$ ipython --no-banner

In [1]: import numpy as np

In [2]: from numpy import linalg as LA

In [3]: np.set_printoptions(precision=3, suppress=True, linewidth=160)

In [4]: E = np.load("run9.npy")

In [5]: print(E)
[[0.002 0.019 0.036 0.015 0.015]
 [0.019 0.173 0.326 0.134 0.134]
 [0.036 0.326 0.616 0.254 0.254]
 [0.015 0.134 0.254 0.104 0.104]
 [0.015 0.134 0.254 0.104 0.104]]

In [6]: # rows and columns are dependent

In [7]: U, sv, vt = LA.svd(E)

In [8]: vecs = vt[:(sv > 1e-8).sum()]

In [9]: rng = np.random.default_rng(2331)

In [10]: x = E[4] + 5 * E[3] + rng.integers(2) * np.eye(5)[4]

In [11]: print(x)
[0.09  0.806 1.522 0.627 1.627]

In [12]: print(LA.matrix_rank(np.vstack([E, x])))
2

In [13]: print(vecs.T @ vecs)
[[0.002 0.019 0.036 0.015 0.015]
 [0.019 0.173 0.326 0.134 0.134]
 [0.036 0.326 0.616 0.254 0.254]
 [0.015 0.134 0.254 0.104 0.104]
 [0.015 0.134 0.254 0.104 0.104]]

In [14]: print(np.diag(vecs.T @ vecs))
[0.002 0.173 0.616 0.104 0.104]

In [15]: ev, vecs = LA.eigh(E)

In [16]: print(np.unique(ev.round(6) + 0, return_counts=True)[1])
[4 1]

In [17]: print(np.abs(vecs[:, -1]))
[0.046 0.416 0.785 0.323 0.323]

In [18]: print(round(ev.sum(), 3), np.round(np.trace(E), 3))
1.0 1.0

In [19]: print(ev.round(3) + 0)
[0. 0. 0. 0. 1.]

In [20]: A = np.load("layer7.npy")

In [21]: print(A)
[[1 0 0 0 0 0 0]
 [0 0 1 0 0 0 0]
 [0 0 0 0 0 0 1]
 [0 0 0 0 1 0 0]
 [0 1 0 0 0 0 0]
 [0 0 0 1 0 0 0]
 [0 0 0 0 0 1 0]]

In [22]: x = np.array([2, 1, -1, 1, 0, -1, -2])

In [23]: print([p for p in range(1, 25) if np.allclose(LA.matrix_power(A, p), np.eye(7))])
[6, 12, 18, 24]

In [24]: print(np.sort(np.abs(np.degrees(np.angle(LA.eigvals(A))))))
[  0.   0.  60.  60. 120. 120. 180.]

In [25]: print(round(LA.det(A), 3))
-1.0

In [26]: print(7 - LA.matrix_rank(A - np.eye(7), tol=1e-8))
2

In [27]: print(A.T @ (A @ x))
[ 2  1 -1  1  0 -1 -2]

In [28]: Y = LA.inv(A)

In [29]: print((np.abs(Y) > 1e-9).astype(int))
[[1 0 0 0 0 0 0]
 [0 0 0 0 1 0 0]
 [0 1 0 0 0 0 0]
 [0 0 0 0 0 1 0]
 [0 0 0 1 0 0 0]
 [0 0 0 0 0 0 1]
 [0 0 1 0 0 0 0]]

In [30]: print(np.allclose(Y, A.T))
True

In [31]: print(LA.det(A) * Y)
[[-1. -0. -0. -0. -0. -0. -0.]
 [-0. -0. -0. -0. -1. -0. -0.]
 [-0. -1. -0. -0. -0. -0. -0.]
 [-0. -0. -0. -0. -0. -1. -0.]
 [-0. -0. -0. -1. -0. -0. -0.]
 [-0. -0. -0. -0. -0. -0. -1.]
 [-0. -0. -1. -0. -0. -0. -0.]]

In [32]: print(A @ Y)
[[1. 0. 0. 0. 0. 0. 0.]
 [0. 1. 0. 0. 0. 0. 0.]
 [0. 0. 1. 0. 0. 0. 0.]
 [0. 0. 0. 1. 0. 0. 0.]
 [0. 0. 0. 0. 1. 0. 0.]
 [0. 0. 0. 0. 0. 1. 0.]
 [0. 0. 0. 0. 0. 0. 1.]]

In [33]: x = np.array([0, 0, 1, 4, -3])

In [34]: print(round(np.trace(E), 3))
1.0

In [35]: print(np.eye(5) - E)
[[ 0.998 -0.019 -0.036 -0.015 -0.015]
 [-0.019  0.827 -0.326 -0.134 -0.134]
 [-0.036 -0.326  0.384 -0.254 -0.254]
 [-0.015 -0.134 -0.254  0.896 -0.104]
 [-0.015 -0.134 -0.254 -0.104  0.896]]

In [36]: print(E @ E @ x)
[0.051 0.461 0.87  0.358 0.358]

In [37]: print(A.T @ A)
[[1 0 0 0 0 0 0]
 [0 1 0 0 0 0 0]
 [0 0 1 0 0 0 0]
 [0 0 0 1 0 0 0]
 [0 0 0 0 1 0 0]
 [0 0 0 0 0 1 0]
 [0 0 0 0 0 0 1]]

In [38]: print(LA.svd(A, compute_uv=False))
[1. 1. 1. 1. 1. 1. 1.]

In [39]: print(LA.pinv(A))
[[1. 0. 0. 0. 0. 0. 0.]
 [0. 0. 0. 0. 1. 0. 0.]
 [0. 1. 0. 0. 0. 0. 0.]
 [0. 0. 0. 0. 0. 1. 0.]
 [0. 0. 0. 1. 0. 0. 0.]
 [0. 0. 0. 0. 0. 0. 1.]
 [0. 0. 1. 0. 0. 0. 0.]]

In [40]: print(A[:, 1] @ A[:, 6])
0

In [41]: print(np.sort(np.abs(LA.eigvals(A))))
[1. 1. 1. 1. 1. 1. 1.]

In [42]: print(np.trace(A))
1

In [43]: print(np.allclose(A, A.T))
False

In [44]: M = np.array([[2, 2, 2], [2, 4, 4], [2, 4, 6]])

In [45]: # symmetric

In [46]: x = np.array([-3, -3, 1])

In [47]: rhs = M @ x

In [48]: c, lr = np.zeros(3), 1 / LA.norm(M, 2) ** 2

In [49]: for i in range(8):
    ...:     c -= lr * M.T @ (M @ c - rhs)
    ...:     if i % 2 == 0: print(i, round(LA.norm(M @ c - rhs), 3))
    ...: 
0 4.813
2 4.66
4 4.511
6 4.367

In [50]: print(c)
[-0.991 -1.363 -1.207]

In [51]: Q, vecs = LA.qr(M[:, :2])[0], LA.qr(M[:, 2:])[0]

In [52]: sv = LA.svd(Q.T @ vecs, compute_uv=False)

In [53]: print(np.degrees(np.arccos(sv.clip(0, 1))))
[10.893]

In [54]: X = np.load("case14.npy")

In [55]: print(X)
[[ 0.58   0.022 -0.229 -0.345 -0.031  0.252 -0.084]
 [ 0.022  0.881  0.093 -0.018 -0.241  0.052  0.186]
 [-0.229  0.093  0.773 -0.055  0.22   0.236 -0.086]
 [-0.345 -0.018 -0.055  0.452 -0.263 -0.108 -0.211]
 [-0.031 -0.241  0.22  -0.263  0.392 -0.062  0.241]
 [ 0.252  0.052  0.236 -0.108 -0.062  0.371 -0.31 ]
 [-0.084  0.186 -0.086 -0.211  0.241 -0.31   0.552]]

In [56]: ev, vecs = LA.eigh(X)

In [57]: print(vecs @ np.diag(ev) @ vecs.T)
[[ 0.58   0.022 -0.229 -0.345 -0.031  0.252 -0.084]
 [ 0.022  0.881  0.093 -0.018 -0.241  0.052  0.186]
 [-0.229  0.093  0.773 -0.055  0.22   0.236 -0.086]
 [-0.345 -0.018 -0.055  0.452 -0.263 -0.108 -0.211]
 [-0.031 -0.241  0.22  -0.263  0.392 -0.062  0.241]
 [ 0.252  0.052  0.236 -0.108 -0.062  0.371 -0.31 ]
 [-0.084  0.186 -0.086 -0.211  0.241 -0.31   0.552]]

In [58]: print(np.round(vecs.T @ vecs, 3) + 0)
[[1. 0. 0. 0. 0. 0. 0.]
 [0. 1. 0. 0. 0. 0. 0.]
 [0. 0. 1. 0. 0. 0. 0.]
 [0. 0. 0. 1. 0. 0. 0.]
 [0. 0. 0. 0. 1. 0. 0.]
 [0. 0. 0. 0. 0. 1. 0.]
 [0. 0. 0. 0. 0. 0. 1.]]

In [59]: print(LA.eigvalsh(X + 3 * np.eye(7)))
[3. 3. 3. 4. 4. 4. 4.]

In [60]: print(np.round(LA.svd(X, compute_uv=False), 3) + 0)
[1. 1. 1. 1. 0. 0. 0.]

In [61]: U, sv, vt = LA.svd(X)

In [62]: print(np.argmax(sv[:-1] / (sv[1:] + 1e-6)) + 1)
4

In [63]: Y = U[:, :4] @ np.diag(sv[:4]) @ vt[:4]

In [64]: print(np.round(LA.norm(X - Y) / LA.norm(X), 3))
0.0

In [65]: print(LA.matrix_rank(X, rtol=0.05))
4

In [66]: print(round(np.abs(X - Y).max(), 3))
0.0

In [67]: feats = np.loadtxt("data.csv", delimiter=",")

In [68]: print(feats)
[[-2.  7.  7. -1.  2.  0.]
 [ 0.  3.  2.  1.  1. -2.]
 [-4.  8.  5. -2.  1.  0.]
 [ 0.  0.  0.  4.  0.  0.]
 [ 0.  0.  0.  8.  3.  3.]
 [ 0.  0.  0.  9.  3.  1.]]

In [69]: print(round(float(LA.det(feats)), 3))
-720.0

In [70]: print(np.trace(feats))
14.0

In [71]: print(np.allclose(feats, feats.T))
False

In [72]: print((feats - feats.T) / 2)
[[ 0.   3.5  5.5 -0.5  1.   0. ]
 [-3.5  0.  -3.   0.5  0.5 -1. ]
 [-5.5  3.   0.  -1.   0.5  0. ]
 [ 0.5 -0.5  1.   0.  -4.  -4.5]
 [-1.  -0.5 -0.5  4.   0.   0. ]
 [ 0.   1.   0.   4.5  0.   0. ]]

In [73]: print(np.sort(np.abs(LA.eigvals(feats))))
[1.162 2.449 2.449 4.    5.    5.162]

In [74]: print((feats + feats.T) / 2)
[[-2.   3.5  1.5 -0.5  1.   0. ]
 [ 3.5  3.   5.   0.5  0.5 -1. ]
 [ 1.5  5.   5.  -1.   0.5  0. ]
 [-0.5  0.5 -1.   4.   4.   4.5]
 [ 1.   0.5  0.5  4.   3.   3. ]
 [ 0.  -1.   0.   4.5  3.   1. ]]

In [75]: print(round(float(np.abs(LA.eigvals(feats)).max()), 3))
5.162

In [76]: x = np.array([0, 0, 1, 2, 0, 2])

In [77]: rhs = feats @ x

In [78]: print(rhs)
[ 5.  0.  1.  8. 22. 20.]

In [79]: print(np.round(LA.solve(feats, rhs), 3) + 0)
[0. 0. 1. 2. 0. 2.]

In [80]: print(np.round(LA.solve(feats.T, feats[2]), 3) + 0)
[0. 0. 1. 0. 0. 0.]

In [81]: print(np.round(LA.solve(feats, rhs + feats[:, 1]), 3) + 0)
[0. 1. 1. 2. 0. 2.]

In [82]: arr = np.load("block11.npy")

In [83]: print(arr)
[[-1.  3.  3.  0. -2.  1.  2.]
 [ 3.  7.  9.  0. -6.  3.  6.]
 [ 3.  9.  7.  0. -6.  3.  6.]
 [ 0.  0.  0. -2.  0.  0.  0.]
 [-2. -6. -6.  0.  2. -2. -4.]
 [ 1.  3.  3.  0. -2. -1.  2.]
 [ 2.  6.  6.  0. -4.  2.  2.]]

In [84]: # symmetric

In [85]: t3 = np.stack([arr, -3 * arr, arr[::-1]])

In [86]: print(t3.sum(axis=0))
[[  4.   0.   0.   0.   0.   0.  -2.]
 [ -5. -11. -15.   0.  10.  -7. -10.]
 [ -8. -24. -20.   0.  14.  -8. -16.]
 [  0.   0.   0.   2.   0.   0.   0.]
 [  7.  21.  19.   0. -10.   7.  14.]
 [  1.   1.   3.   0.  -2.   5.   2.]
 [ -5.  -9.  -9.   0.   6.  -3.  -2.]]

In [87]: print(np.einsum("bij,cij->bc", t3, t3))
[[  700. -2100.   -44.]
 [-2100.  6300.   132.]
 [  -44.   132.   700.]]

In [88]: print(LA.matrix_rank(t3.reshape(3, -1)))
2

In [89]: print(t3.shape)
(3, 7, 7)

In [90]: print((t3 @ arr.T).shape)
(3, 7, 7)

In [91]: print(LA.matrix_rank(t3))
[7 7 7]

In [92]: print(round(np.log10(LA.cond(arr))))
1

In [93]: print(LA.matrix_rank(arr, rtol=0.1))
1

In [94]: print([round(float(x), 3) for x in LA.svd(arr, compute_uv=False)[:3]])
[26.0, 2.0, 2.0]

In [95]: print(LA.cond(arr) > 100)
False

In [96]: W0 = np.load("dump.npy")

In [97]: print(W0)
[[-5.775 -1.038 -2.999 -4.582  4.073]
 [10.984  7.043  1.296  0.632 -3.074]
 [10.653  5.252  0.073  1.45  -5.347]
 [-3.84  -1.184 -0.422 -4.757  1.118]
 [-6.482 -1.677 -2.124 -5.859  1.973]
 [-5.299 -1.768 -2.008 -3.889  3.245]
 [11.653  5.448 -0.516 -0.393 -5.664]
 [-4.935 -0.698 -1.793 -5.645  4.678]
 [-4.957 -2.151 -3.079 -4.437  2.068]
 [-5.227 -2.011 -1.546 -4.805  3.159]
 [ 8.806  7.544 -0.388  0.921 -3.19 ]
 [11.202  8.053  1.845 -0.262 -2.964]
 [ 9.387  6.345  0.743  1.294 -3.923]
 [10.08   7.34  -1.063 -0.343 -4.087]
 [10.969  5.688 -1.179  0.366 -5.067]
 [-4.043 -0.963 -2.288 -6.713  3.217]
 [-5.019 -1.746 -2.868 -6.665  1.808]
 [11.516  6.287  0.233  0.739 -3.981]
 [ 8.895  7.092 -1.134 -0.194 -2.14 ]
 [-4.795 -1.199 -3.108 -4.373  2.57 ]
 [-4.883 -0.85  -2.746 -4.22   3.041]]

In [98]: lab = W0[:, 3] > np.median(W0[:, 3])

In [99]: r0 = W0[lab].mean(axis=0) - W0[~lab].mean(axis=0)

In [100]: print(lab.astype(int))
[0 1 1 0 0 0 1 0 0 0 1 1 1 1 1 0 0 1 1 0 0]

In [101]: print(((W0 - W0.mean(axis=0)) @ r0 > 0).astype(int))
[0 1 1 0 0 0 1 0 0 0 1 1 1 1 1 0 0 1 1 0 0]

In [102]: m1 = np.array([[-1.0, 1.0, 1.0, 1.0, 1.0, 1.0, 1.0],
     ...:     [1.0, -1.0, 1.0, 1.0, 1.0, 1.0, 1.0],
     ...:     [1.0, 1.0, -1.0, 1.0, 1.0, 1.0, 1.0],
     ...:     [1.0, 1.0, 1.0, -1.0, 1.0, 1.0, 1.0],
     ...:     [1.0, 1.0, 1.0, 1.0, -1.0, 1.0, 1.0],
     ...:     [1.0, 1.0, 1.0, 1.0, 1.0, -1.0, 1.0],
     ...:     [1.0, 1.0, 1.0, 1.0, 1.0, 1.0, -1.0]])

In [103]: # symmetric, so the eigenvalues are real

In [104]: r0 = np.array([1, 3, 3, 1, 0, 0, 0])

In [105]: Y = m1 + np.outer(r0, np.eye(7)[2])

In [106]: print(LA.matrix_rank(LA.inv(Y) - LA.inv(m1), tol=1e-8))
1

In [107]: print(Y)
[[-1.  1.  2.  1.  1.  1.  1.]
 [ 1. -1.  4.  1.  1.  1.  1.]
 [ 1.  1.  2.  1.  1.  1.  1.]
 [ 1.  1.  2. -1.  1.  1.  1.]
 [ 1.  1.  1.  1. -1.  1.  1.]
 [ 1.  1.  1.  1.  1. -1.  1.]
 [ 1.  1.  1.  1.  1.  1. -1.]]
